$ python3 -q
>>> import numpy as np
>>> from numpy import linalg as LA
>>> np.set_printoptions(suppress=True, linewidth=200)
>>> X = np.load("block10.npy")
>>> print(X)
[[ 0.47 -0.42  0.03 -0.87]
 [-0.8  -0.96 -0.06 -0.99]
 [ 0.97  0.72 -0.32 -0.58]
 [ 1.    0.98  0.56  0.91]
 [-0.06  0.49 -0.54  0.35]
 [ 0.94  0.78  0.22  0.53]
 [ 0.16 -0.18  0.69  0.48]
 [-0.68 -0.8  -0.12 -0.89]
 [-0.02 -0.55  0.21 -0.73]
 [-0.91 -0.33  0.21  0.81]
 [ 0.54  0.25 -0.62 -0.75]
 [ 1.    1.   -0.31  0.7 ]
 [-0.59 -0.83  0.   -0.92]
 [-0.89 -0.59  0.42  0.58]]
>>> M2 = np.c_[X[:, :3] @ np.array([[3, -1, -2], [-2, 0, 0], [-3, 3, -2]]), np.array([-4, 1, 4, -3, -2, 0, 4, -4, 3, -2, -2, 1, 3, 3])]
>>> M2.round(2)
array([[ 2.16, -0.38, -1.  , -4.  ],
       [-0.3 ,  0.62,  1.72,  1.  ],
       [ 2.43, -1.93, -1.3 ,  4.  ],
       [-0.64,  0.68, -3.12, -3.  ],
       [ 0.46, -1.56,  1.2 , -2.  ],
       [ 0.6 , -0.28, -2.32,  0.  ],
       [-1.23,  1.91, -1.7 ,  4.  ],
       [-0.08,  0.32,  1.6 , -4.  ],
       [ 0.41,  0.65, -0.38,  3.  ],
       [-2.7 ,  1.54,  1.4 , -2.  ],
       [ 2.98, -2.4 ,  0.16, -2.  ],
       [ 1.93, -1.93, -1.38,  1.  ],
       [-0.11,  0.59,  1.18,  3.  ],
       [-2.75,  2.15,  0.94,  3.  ]])
>>> print(np.round(LA.norm(LA.qr(X)[0].T @ M2, axis=0) ** 2 / ((M2 ** 2).sum(axis=0) + 1e-12), 2))
[1.   1.   1.   0.08]
>>> np.round(LA.norm(M2 - X @ LA.lstsq(X, M2)[0], axis=0), 2) + 0
array([ 0.  ,  0.  ,  0.  , 10.24])
>>> LA.matrix_rank(np.c_[X, M2])
np.int64(5)
>>> x0 = np.array([2, -2, -2, 0])
>>> a = np.maximum(X @ x0, 0)
>>> a.round(2)
array([1.72, 0.44, 1.14, 0.  , 0.  , 0.  , 0.  , 0.48, 0.64, 0.  , 1.82, 0.62, 0.48, 0.  ])
>>> X * (a > 1e-9)[:, None]
array([[ 0.47, -0.42,  0.03, -0.87],
       [-0.8 , -0.96, -0.06, -0.99],
       [ 0.97,  0.72, -0.32, -0.58],
       [ 0.  ,  0.  ,  0.  ,  0.  ],
       [-0.  ,  0.  , -0.  ,  0.  ],
       [ 0.  ,  0.  ,  0.  ,  0.  ],
       [ 0.  , -0.  ,  0.  ,  0.  ],
       [-0.68, -0.8 , -0.12, -0.89],
       [-0.02, -0.55,  0.21, -0.73],
       [-0.  , -0.  ,  0.  ,  0.  ],
       [ 0.54,  0.25, -0.62, -0.75],
       [ 1.  ,  1.  , -0.31,  0.7 ],
       [-0.59, -0.83,  0.  , -0.92],
       [-0.  , -0.  ,  0.  ,  0.  ]])
>>> np.round(X.T @ a, 2)
array([ 2.54, -0.38, -1.58, -4.86])
>>> d = LA.norm(X[:, None] - X[None], axis=-1)
>>> print(d.shape)
(14, 14)
>>> d[0].round(2)
array([0.  , 1.39, 1.33, 2.39, 1.71, 1.91, 1.55, 1.22, 0.56, 2.18, 0.94, 2.21, 1.14, 2.03])
>>> print((d + 1e9 * np.eye(14)).round(6).argmin(axis=1))
[ 8  7 10  5 11  3 13 12  0 13  2  5  7  9]
>>> d[0].round(6).argsort(kind="stable")[:4]
array([ 0,  8, 10, 12])
>>> np.flatnonzero(d[0] < d.mean() / 2)
array([0, 8])
>>> lab = X[:, 1] > np.median(X[:, 1])
>>> r0 = X[lab].mean(axis=0) - X[~lab].mean(axis=0)
>>> r0.round(2)
array([ 1.14,  1.22, -0.14,  0.66])
>>> (((X - X.mean(axis=0)) @ r0 > 0) == lab).mean()
np.float64(1.0)
>>> lab.astype(int)
array([0, 0, 1, 1, 1, 1, 1, 0, 0, 0, 1, 1, 0, 0])
>>> A = np.loadtxt("mat.csv", delimiter=",")
>>> A
array([[ 0.1, -0.4,  0.6],
       [ 0.1, -0.5,  0.6],
       [ 0.3, -0.6, -1. ],
       [ 0.2,  0.2,  1.9],
       [-0.2,  1.1,  0.6],
       [-2. , -0.1, -1. ],
       [-0.8, -0.8, -0.1],
       [-2. ,  0.3, -1.9],
       [ 1. ,  0.3,  0.3],
       [-0.9,  0.7, -0.9],
       [-2.1,  0.4,  0.2],
       [-0.4, -0.5,  0. ],
       [ 0.1, -0.8, -0.1],
       [-2.1, -0.2, -0.6],
       [ 0.3, -0.5,  0.6],
       [-1.5,  0.4,  1. ],
       [-1.2, -0.4,  0.9],
       [-2. ,  0.7,  0.1],
       [-0.1,  0.3, -0.2],
       [-1.1,  0.2, -1.4],
       [-0.2, -0.2,  0. ],
       [14. ,  0. ,  4. ],
       [ 0.6, -0.9, -0.4],
       [-1.4,  0.1, -0.5],
       [ 1. , -0.5,  1. ],
       [-0.7,  0.5,  0.7],
       [-0.6,  0.8, -1. ],
       [ 1.4,  1.5,  1.5],
       [-0.4, -0.3,  1. ],
       [ 1.2, -0.8, -1.4],
       [ 0.2, -2. , -0.3],
       [ 0.7, -0.6, -1.4],
       [ 1.1,  1.4,  1.7],
       [ 0.4,  0.4,  0.7],
       [ 0.8,  0.5, -0.7],
       [-1.2,  0.2,  0.1],
       [-0.1, -0.6,  0.6],
       [ 0.7,  1.3, -0.3]])
>>> # row 21 is much longer than the rest
>>> d = LA.norm(A[:, None] - A[None], axis=-1)
>>> np.flatnonzero(d[14] < d.mean() / 2)
array([ 0,  1,  8, 11, 12, 14, 18, 20, 22, 24, 28, 33, 36])
>>> d.mean(axis=1).argmax()
np.int64(21)
>>> d[:5, :5].round(2)
array([[0.  , 0.1 , 1.62, 1.44, 1.53],
       [0.1 , 0.  , 1.62, 1.48, 1.63],
       [1.62, 1.62, 0.  , 3.01, 2.39],
       [1.44, 1.48, 3.01, 0.  , 1.63],
       [1.53, 1.63, 2.39, 1.63, 0.  ]])
>>> d[14].round(6).argsort(kind="stable")[:4]
array([14,  1,  0, 36])
>>> M = np.load("m.npy")
>>> M
array([[1.  , 0.9 , 0.81, 0.73, 0.66, 0.59, 0.53, 0.48, 0.43, 0.39, 0.35, 0.31],
       [0.9 , 1.  , 0.9 , 0.81, 0.73, 0.66, 0.59, 0.53, 0.48, 0.43, 0.39, 0.35],
       [0.81, 0.9 , 1.  , 0.9 , 0.81, 0.73, 0.66, 0.59, 0.53, 0.48, 0.43, 0.39],
       [0.73, 0.81, 0.9 , 1.  , 0.9 , 0.81, 0.73, 0.66, 0.59, 0.53, 0.48, 0.43],
       [0.66, 0.73, 0.81, 0.9 , 1.  , 0.9 , 0.81, 0.73, 0.66, 0.59, 0.53, 0.48],
       [0.59, 0.66, 0.73, 0.81, 0.9 , 1.  , 0.9 , 0.81, 0.73, 0.66, 0.59, 0.53],
       [0.53, 0.59, 0.66, 0.73, 0.81, 0.9 , 1.  , 0.9 , 0.81, 0.73, 0.66, 0.59],
       [0.48, 0.53, 0.59, 0.66, 0.73, 0.81, 0.9 , 1.  , 0.9 , 0.81, 0.73, 0.66],
       [0.43, 0.48, 0.53, 0.59, 0.66, 0.73, 0.81, 0.9 , 1.  , 0.9 , 0.81, 0.73],
       [0.39, 0.43, 0.48, 0.53, 0.59, 0.66, 0.73, 0.81, 0.9 , 1.  , 0.9 , 0.81],
       [0.35, 0.39, 0.43, 0.48, 0.53, 0.59, 0.66, 0.73, 0.81, 0.9 , 1.  , 0.9 ],
       [0.31, 0.35, 0.39, 0.43, 0.48, 0.53, 0.59, 0.66, 0.73, 0.81, 0.9 , 1.  ]])
>>> r0 = np.array([0, 2, 0, 0, 0, 0, 2, 1, 0, 2, 2, 0])
>>> M2 = M + np.outer(r0, np.eye(12)[11])
>>> LA.matrix_rank(M2 - M)
np.int64(1)
>>> M2.round(2)
array([[1.  , 0.9 , 0.81, 0.73, 0.66, 0.59, 0.53, 0.48, 0.43, 0.39, 0.35, 0.31],
       [0.9 , 1.  , 0.9 , 0.81, 0.73, 0.66, 0.59, 0.53, 0.48, 0.43, 0.39, 2.35],
       [0.81, 0.9 , 1.  , 0.9 , 0.81, 0.73, 0.66, 0.59, 0.53, 0.48, 0.43, 0.39],
       [0.73, 0.81, 0.9 , 1.  , 0.9 , 0.81, 0.73, 0.66, 0.59, 0.53, 0.48, 0.43],
       [0.66, 0.73, 0.81, 0.9 , 1.  , 0.9 , 0.81, 0.73, 0.66, 0.59, 0.53, 0.48],
       [0.59, 0.66, 0.73, 0.81, 0.9 , 1.  , 0.9 , 0.81, 0.73, 0.66, 0.59, 0.53],
       [0.53, 0.59, 0.66, 0.73, 0.81, 0.9 , 1.  , 0.9 , 0.81, 0.73, 0.66, 2.59],
       [0.48, 0.53, 0.59, 0.66, 0.73, 0.81, 0.9 , 1.  , 0.9 , 0.81, 0.73, 1.66],
       [0.43, 0.48, 0.53, 0.59, 0.66, 0.73, 0.81, 0.9 , 1.  , 0.9 , 0.81, 0.73],
       [0.39, 0.43, 0.48, 0.53, 0.59, 0.66, 0.73, 0.81, 0.9 , 1.  , 0.9 , 2.81],
       [0.35, 0.39, 0.43, 0.48, 0.53, 0.59, 0.66, 0.73, 0.81, 0.9 , 1.  , 2.9 ],
       [0.31, 0.35, 0.39, 0.43, 0.48, 0.53, 0.59, 0.66, 0.73, 0.81, 0.9 , 1.  ]])
>>> w, evecs = LA.eigh(M)
>>> np.round(np.abs(evecs[:, -1]), 2)
array([0.25, 0.27, 0.29, 0.3 , 0.31, 0.31, 0.31, 0.31, 0.3 , 0.29, 0.27, 0.25])
>>> w.round(2)
array([0.05, 0.06, 0.06, 0.07, 0.09, 0.11, 0.14, 0.2 , 0.33, 0.68, 1.93, 8.29])
>>> np.round(evecs @ np.diag(w) @ evecs.T, 2)
array([[1.  , 0.9 , 0.81, 0.73, 0.66, 0.59, 0.53, 0.48, 0.43, 0.39, 0.35, 0.31],
       [0.9 , 1.  , 0.9 , 0.81, 0.73, 0.66, 0.59, 0.53, 0.48, 0.43, 0.39, 0.35],
       [0.81, 0.9 , 1.  , 0.9 , 0.81, 0.73, 0.66, 0.59, 0.53, 0.48, 0.43, 0.39],
       [0.73, 0.81, 0.9 , 1.  , 0.9 , 0.81, 0.73, 0.66, 0.59, 0.53, 0.48, 0.43],
       [0.66, 0.73, 0.81, 0.9 , 1.  , 0.9 , 0.81, 0.73, 0.66, 0.59, 0.53, 0.48],
       [0.59, 0.66, 0.73, 0.81, 0.9 , 1.  , 0.9 , 0.81, 0.73, 0.66, 0.59, 0.53],
       [0.53, 0.59, 0.66, 0.73, 0.81, 0.9 , 1.  , 0.9 , 0.81, 0.73, 0.66, 0.59],
       [0.48, 0.53, 0.59, 0.66, 0.73, 0.81, 0.9 , 1.  , 0.9 , 0.81, 0.73, 0.66],
       [0.43, 0.48, 0.53, 0.59, 0.66, 0.73, 0.81, 0.9 , 1.  , 0.9 , 0.81, 0.73],
       [0.39, 0.43, 0.48, 0.53, 0.59, 0.66, 0.73, 0.81, 0.9 , 1.  , 0.9 , 0.81],
       [0.35, 0.39, 0.43, 0.48, 0.53, 0.59, 0.66, 0.73, 0.81, 0.9 , 1.  , 0.9 ],
       [0.31, 0.35, 0.39, 0.43, 0.48, 0.53, 0.59, 0.66, 0.73, 0.81, 0.9 , 1.  ]])
>>> np.round(evecs.T @ evecs, 2) + 0
array([[1., 0., 0., 0., 0., 0., 0., 0., 0., 0., 0., 0.],
       [0., 1., 0., 0., 0., 0., 0., 0., 0., 0., 0., 0.],
       [0., 0., 1., 0., 0., 0., 0., 0., 0., 0., 0., 0.],
       [0., 0., 0., 1., 0., 0., 0., 0., 0., 0., 0., 0.],
       [0., 0., 0., 0., 1., 0., 0., 0., 0., 0., 0., 0.],
       [0., 0., 0., 0., 0., 1., 0., 0., 0., 0., 0., 0.],
       [0., 0., 0., 0., 0., 0., 1., 0., 0., 0., 0., 0.],
       [0., 0., 0., 0., 0., 0., 0., 1., 0., 0., 0., 0.],
       [0., 0., 0., 0., 0., 0., 0., 0., 1., 0., 0., 0.],
       [0., 0., 0., 0., 0., 0., 0., 0., 0., 1., 0., 0.],
       [0., 0., 0., 0., 0., 0., 0., 0., 0., 0., 1., 0.],
       [0., 0., 0., 0., 0., 0., 0., 0., 0., 0., 0., 1.]])
>>> (w > 1e-8).sum(), (w < -1e-8).sum()
(np.int64(12), np.int64(0))
